$ python3 -q
>>> import numpy as np
>>> np.set_printoptions(precision=3, suppress=True, linewidth=160, floatmode="fixed")
>>> data = np.array([[0, 0, 8, 4, 4, 8],
...     [0, 0, 12, 6, 6, 12],
...     [0, 0, 8, 4, 4, 8],
...     [0, 0, 6, 3, 3, 6]])
>>> data
array([[ 0,  0,  8,  4,  4,  8],
       [ 0,  0, 12,  6,  6, 12],
       [ 0,  0,  8,  4,  4,  8],
       [ 0,  0,  6,  3,  3,  6]])
>>> np.diff(data, axis=0)
array([[ 0,  0,  4,  2,  2,  4],
       [ 0,  0, -4, -2, -2, -4],
       [ 0,  0, -2, -1, -1, -2]])
>>> round(float(np.linalg.norm(data)), 3)
27.749
>>> data.mean(axis=0)
array([0.000, 0.000, 8.500, 4.250, 4.250, 8.500])
>>> data[4]
Traceback (most recent call last):
  File "<python-input-7>", line 1, in <module>
    data[4]
    ~~~~^^^
IndexError: index 4 is out of bounds for axis 0 with size 4
>>> np.zeros(4, 6)
Traceback (most recent call last):
  File "<python-input-8>", line 1, in <module>
    np.zeros(4, 6)
    ~~~~~~~~^^^^^^
TypeError: Cannot interpret '6' as a data type
>>> np.count_nonzero(data)
np.int64(16)
>>> data.sum(axis=1)
array([24, 36, 24, 18])
>>> np.linalg.rank(data)
Traceback (most recent call last):
  File "<python-input-11>", line 1, in <module>
    np.linalg.rank(data)
    ^^^^^^^^^^^^^^
AttributeError: module 'numpy.linalg' has no attribute 'rank'
>>> np.linalg.matrix_rank(data)
np.int64(1)
